$ python -q
>>> import numpy as np
>>> import numpy.linalg as la
>>> np.set_printoptions(precision=3, suppress=True, linewidth=140)
>>> def rnd(a):
...     return np.round(a, 3) + 0
... 
>>> W0 = np.load("w.npy")
>>> W0
array([[ 3,  1,  4],
       [ 4,  2,  5],
       [ 0, -2,  1],
       [ 3,  1,  4]])
>>> # rows 0 and 3 are equal
>>> la.matrix_rank(W0, rtol=0.1)
np.int64(2)
>>> [round(float(x), 3) for x in la.svd(W0, compute_uv=False)[:3]]
[9.838, 2.282, 0.0]
>>> rnd(la.norm(W0, 2) / la.norm(W0))
np.float64(0.974)
>>> la.cond(W0) > 100
np.True_
>>> U, sigma, vt = la.svd(W0)
>>> np.argmax(sigma[:-1] / (sigma[1:] + 1e-6)) + 1
np.int64(2)
>>> M2 = U[:, :2] @ np.diag(sigma[:2]) @ vt[:2]
>>> la.matrix_rank(M2)
np.int64(2)
>>> rnd(la.norm(W0 - M2, 2)), rnd(sigma[2])
(np.float64(0.0), np.float64(0.0))
>>> la.matrix_rank(W0, rtol=0.05)
np.int64(2)
>>> rnd(M2)
array([[ 3.,  1.,  4.],
       [ 4.,  2.,  5.],
       [ 0., -2.,  1.],
       [ 3.,  1.,  4.]])
>>> rnd(np.abs(W0 - M2).max())
np.float64(0.0)
>>> X = np.load("x.npy")
>>> X
array([[0, 0, 0],
       [0, 0, 1],
       [0, 1, 0]])
>>> rnd(np.trace(la.pinv(X) @ X))
np.float64(2.0)
>>> np.unique(X.round(6), axis=0).shape
(3, 3)
>>> F = np.array([[8, 4, -7, -3], [-3, 8, 4, -7], [-7, -3, 8, 4], [4, -7, -3, 8]])
>>> F
array([[ 8,  4, -7, -3],
       [-3,  8,  4, -7],
       [-7, -3,  8,  4],
       [ 4, -7, -3,  8]])
>>> def softmax(z):
...     e = np.exp(z - z.max(axis=-1, keepdims=True))
...     return e / e.sum(axis=-1, keepdims=True)
... 
>>> softmax(F).sum(axis=1)
array([1., 1., 1., 1.])
>>> rnd(softmax(F[2] + 4))
array([0.   , 0.   , 0.982, 0.018])
>>> rnd(softmax(10 * F[2]))
array([0., 0., 1., 0.])
>>> S = F @ F.T / np.sqrt(4)
>>> rnd(softmax(S + np.triu(np.full(S.shape, -np.inf), 1)))
array([[1., 0., 0., 0.],
       [0., 1., 0., 0.],
       [0., 0., 1., 0.],
       [0., 0., 0., 1.]])
>>> softmax(S)[2] @ F
array([-7., -3.,  8.,  4.])
>>> U, sigma, vt = la.svd(F)
>>> rnd(sigma)
array([16.553, 16.553,  2.   ,  0.   ])
>>> np.argmax(sigma[:-1] / (sigma[1:] + 1e-6)) + 1
np.int64(3)
>>> M2 = U[:, :3] @ np.diag(sigma[:3]) @ vt[:3]
>>> rnd(la.norm(F - M2) / la.norm(F))
np.float64(0.0)
>>> la.matrix_rank(F, rtol=0.05)
np.int64(3)
>>> rnd(M2)
array([[ 8.,  4., -7., -3.],
       [-3.,  8.,  4., -7.],
       [-7., -3.,  8.,  4.],
       [ 4., -7., -3.,  8.]])
>>> rnd(la.norm(F - M2, 2)), rnd(sigma[3])
(np.float64(0.0), np.float64(0.0))
>>> la.matrix_rank(M2)
np.int64(3)
>>> rnd(np.abs(F - M2).max())
np.float64(0.0)
>>> U, sigma, vt = la.svd(M2)
>>> evecs = vt[:(sigma > 1e-8).sum()]
>>> rng = np.random.default_rng(319718)
>>> x = M2[3] + 4 * M2[1] + rng.integers(2) * np.eye(4)[0]
>>> rnd(x)
array([ -7.,  25.,  13., -20.])
>>> np.allclose(evecs.T @ evecs @ x, x)
False
>>> rnd(la.norm(x - evecs.T @ evecs @ x))
np.float64(0.5)
>>> rnd(np.diag(evecs.T @ evecs))
array([0.75, 0.75, 0.75, 0.75])
>>> lab = rng.permutation(4)
>>> lab
array([3, 1, 0, 2])
>>> M2 = F[lab][:, lab]
>>> rnd(la.det(M2)), rnd(la.det(F[lab]))
(np.float64(0.0), np.float64(0.0))
>>> np.trace(M2)
np.int64(32)
>>> M2
array([[ 8, -7,  4, -3],
       [-7,  8, -3,  4],
       [-3,  4,  8, -7],
       [ 4, -3, -7,  8]])
>>> rnd(np.sort(np.abs(la.eigvals(M2))))
array([ 0.   ,  2.   , 16.553, 16.553])
>>> np.abs(np.diag(la.qr(F)[1])) > 1e-9
array([ True,  True,  True, False])
>>> rnd(np.trace(la.pinv(F) @ F))
np.float64(3.0)
>>> np.allclose(F[:-1].T @ la.lstsq(F[:-1].T, F[-1])[0], F[-1])
True
>>> rnd(F @ la.pinv(F) @ F)
array([[ 8.,  4., -7., -3.],
       [-3.,  8.,  4., -7.],
       [-7., -3.,  8.,  4.],
       [ 4., -7., -3.,  8.]])
>>> E = np.load("run10.npy")
>>> E
array([[-3.,  1.,  0.],
       [ 0., -3.,  1.],
       [ 0.,  0., -3.]])
>>> M2 = E / la.norm(E, axis=1, keepdims=True)
>>> cov = M2 @ M2.T
>>> (cov - 2 * np.eye(3)).round(6).argmax(axis=1)
array([2, 0, 0])
>>> (np.abs(cov) > 0.9).astype(int)
array([[1, 0, 0],
       [0, 1, 0],
       [0, 0, 1]])
>>> rnd(cov[2])
array([ 0.   , -0.316,  1.   ])
>>> rnd(la.norm(M2, axis=1))
array([1., 1., 1.])
>>> rnd(cov)
array([[ 1.   , -0.3  ,  0.   ],
       [-0.3  ,  1.   , -0.316],
       [ 0.   , -0.316,  1.   ]])
>>> np.count_nonzero(E)
np.int64(5)
>>> E - E[0]
array([[ 0.,  0.,  0.],
       [ 3., -4.,  1.],
       [ 3., -1., -3.]])
>>> E.sum(axis=1)
array([-2., -2., -3.])
>>> E.shape
(3, 3)
>>> la.matrix_rank(E)
np.int64(3)
>>> J = np.load("arr.npy")
>>> J
array([[-3, -3, -1],
       [ 0, -4,  1],
       [ 3, -6,  4],
       [ 4, -6,  7],
       [ 2, -9,  5],
       [ 2, -6,  4],
       [ 3, -4,  3],
       [ 2, -2,  3],
       [ 5, -1,  6],
       [ 2, -1,  5],
       [ 1, -3,  3],
       [ 3, -6,  4],
       [ 5, -5,  6],
       [ 8, -2,  8],
       [ 6,  0,  5],
       [ 4,  3,  6],
       [ 2,  3,  6],
       [ 2,  4,  3],
       [ 4,  7,  2],
       [ 1,  8,  3],
       [ 1, 10,  1]])
>>> f = np.array([0, 2])
>>> np.cross(J[13, :3], J[20, :3])
array([-82,   0,  82])
>>> np.array([np.convolve(row, f, "same") for row in J])
array([[  0,  -6,  -6],
       [  0,   0,  -8],
       [  0,   6, -12],
       [  0,   8, -12],
       [  0,   4, -18],
       [  0,   4, -12],
       [  0,   6,  -8],
       [  0,   4,  -4],
       [  0,  10,  -2],
       [  0,   4,  -2],
       [  0,   2,  -6],
       [  0,   6, -12],
       [  0,  10, -10],
       [  0,  16,  -4],
       [  0,  12,   0],
       [  0,   8,   6],
       [  0,   4,   6],
       [  0,   4,   8],
       [  0,   8,  14],
       [  0,   2,  16],
       [  0,   2,  20]])
>>> np.correlate(J[13], J[20], "full")
array([ 8, 78, -4, 78,  8])
>>> cov = np.cov(J, rowvar=False)
>>> rnd(J.std(axis=0))
array([2.25 , 5.032, 2.138])
>>> np.argwhere(np.triu(np.abs(np.corrcoef(J.T)) > 0.8, 1))
array([[0, 2]])
>>> rnd(cov)
array([[ 5.314, -0.679,  4.05 ],
       [-0.679, 26.59 , -2.8  ],
       [ 4.05 , -2.8  ,  4.8  ]])
>>> np.median(J, axis=0)
array([ 2., -2.,  4.])
>>> rnd(np.polyfit(J[:, 0], J[:, 1], 1))
array([-0.128, -0.749])
>>> rnd(np.corrcoef(J.T))
array([[ 1.   , -0.057,  0.802],
       [-0.057,  1.   , -0.248],
       [ 0.802, -0.248,  1.   ]])
>>> cov.shape
(3, 3)
>>> M2 = np.c_[J[:, :2] @ np.array([[-2, 1], [-1, -2]]), np.array([-6, -9, -6, 7, 5, -1, -6, 2, 5, -7, -7, 5, 8, 4, 8, 1, 2, 3, 1, -3, -5])]
>>> M2
array([[  9,   3,  -6],
       [  4,   8,  -9],
       [  0,  15,  -6],
       [ -2,  16,   7],
       [  5,  20,   5],
       [  2,  14,  -1],
       [ -2,  11,  -6],
       [ -2,   6,   2],
       [ -9,   7,   5],
       [ -3,   4,  -7],
       [  1,   7,  -7],
       [  0,  15,   5],
       [ -5,  15,   8],
       [-14,  12,   4],
       [-12,   6,   8],
       [-11,  -2,   1],
       [ -7,  -4,   2],
       [ -8,  -6,   3],
       [-15, -10,   1],
       [-10, -15,  -3],
       [-12, -19,  -5]])
>>> la.matrix_rank(M2)
np.int64(3)
>>> rnd(la.lstsq(J, M2[:, 0])[0])
array([-2., -1.,  0.])
>>> la.matrix_rank(np.c_[J, M2])
np.int64(4)
>>> A = np.array([[0, -3, 0], [0, 0, 0], [0, 0, 0]])
>>> A
array([[ 0, -3,  0],
       [ 0,  0,  0],
       [ 0,  0,  0]])
>>> rnd(softmax(A[1]))
array([0.333, 0.333, 0.333])
>>> rnd(softmax(10 * A[1]))
array([0.333, 0.333, 0.333])
>>> S = A @ A.T / np.sqrt(3)
>>> softmax(S).round(6).argmax(axis=1)
array([0, 0, 0])
>>> rnd(softmax(S))
array([[0.989, 0.005, 0.005],
       [0.333, 0.333, 0.333],
       [0.333, 0.333, 0.333]])
>>> rnd(softmax(S + np.triu(np.full(S.shape, -np.inf), 1)))
array([[1.   , 0.   , 0.   ],
       [0.5  , 0.5  , 0.   ],
       [0.333, 0.333, 0.333]])
>>> softmax(S)[1] @ A
array([ 0., -1.,  0.])
>>> A @ A
array([[0, 0, 0],
       [0, 0, 0],
       [0, 0, 0]])
>>> rnd(np.sort(la.eigvals(A).real))
array([0., 0., 0.])
>>> np.flatnonzero(la.matrix_power((A != 0) + (A.T != 0) + np.eye(3), 3)[1])
array([0, 1])
>>> rnd(la.det(A))
np.float64(0.0)
>>> (A != 0).astype(int)
array([[0, 1, 0],
       [0, 0, 0],
       [0, 0, 0]])
>>> rnd(la.eigvals(A).sum().real)
np.float64(0.0)
>>> rnd(la.det(A[::-1]))
np.float64(0.0)
>>> rnd(la.eigvals(A))
array([0., 0., 0.])
>>> np.einsum("ij,ji->", A, A)
np.int64(0)
>>> np.poly(A)
array([1., 0., 0., 0.])
>>> np.kron(np.eye(2, dtype=int), A)
array([[ 0, -3,  0,  0,  0,  0],
       [ 0,  0,  0,  0,  0,  0],
       [ 0,  0,  0,  0,  0,  0],
       [ 0,  0,  0,  0, -3,  0],
       [ 0,  0,  0,  0,  0,  0],
       [ 0,  0,  0,  0,  0,  0]])
>>> rnd(la.det(A.T))
np.float64(0.0)
>>> m1 = np.array([[1.0, 0.5, 0.25], [0.5, 1.0, 0.5], [0.25, 0.5, 1.0]])
>>> m1
array([[1.  , 0.5 , 0.25],
       [0.5 , 1.  , 0.5 ],
       [0.25, 0.5 , 1.  ]])
>>> M2 = np.array([[0, 1], [2, -1]])
>>> Z = np.kron(M2, m1)
>>> Z
array([[ 0.  ,  0.  ,  0.  ,  1.  ,  0.5 ,  0.25],
       [ 0.  ,  0.  ,  0.  ,  0.5 ,  1.  ,  0.5 ],
       [ 0.  ,  0.  ,  0.  ,  0.25,  0.5 ,  1.  ],
       [ 2.  ,  1.  ,  0.5 , -1.  , -0.5 , -0.25],
       [ 1.  ,  2.  ,  1.  , -0.5 , -1.  , -0.5 ],
       [ 0.5 ,  1.  ,  2.  , -0.25, -0.5 , -1.  ]])
>>> rnd(la.norm(Z, 2)), rnd(la.norm(M2, 2) * la.norm(m1, 2))
(np.float64(4.217), np.float64(4.217))
>>> la.matrix_rank(Z)
np.int64(6)
>>> Z.shape
(6, 6)
>>> rnd(la.norm(m1, axis=1))
array([1.146, 1.225, 1.146])
>>> rnd(la.norm(m1, axis=0))
array([1.146, 1.225, 1.146])
>>> rnd(la.norm(m1, "nuc"))
np.float64(3.0)
>>> rnd(la.norm(m1) ** 2 / la.norm(m1, 2) ** 2)
np.float64(1.214)
>>> M2 = la.inv(m1)
>>> rnd(la.slogdet(m1)[0])
np.float64(1.0)
>>> np.allclose(M2, m1.T)
False
>>> rnd(la.det(m1) * M2)
array([[ 0.75 , -0.375,  0.   ],
       [-0.375,  0.937, -0.375],
       [ 0.   , -0.375,  0.75 ]])
>>> rnd(m1 @ M2)
array([[1., 0., 0.],
       [0., 1., 0.],
       [0., 0., 1.]])
>>> rnd(la.det(m1) * la.det(M2))
np.float64(1.0)
>>> M = np.load("sample3.npy")
>>> rnd(M)
array([[-0.211,  0.642,  0.43 , -0.598],
       [ 0.105, -0.362, -0.496, -0.782],
       [-0.949, -0.033, -0.304,  0.08 ],
       [-0.211, -0.675,  0.69 , -0.153]])
>>> rnd(la.det(M))
np.float64(-1.0)
>>> np.allclose(M, M.T)
False
>>> assert M == M.T
Traceback (most recent call last):
  File "<python-input-137>", line 1, in <module>
    assert M == M.T
           ^^^^^^^^
ValueError: The truth value of an array with more than one element is ambiguous. Use a.any() or a.all()
>>> rnd(np.trace(M))
np.float64(-1.031)
>>> rnd(np.sort(np.abs(la.eigvals(M))))
array([1., 1., 1., 1.])
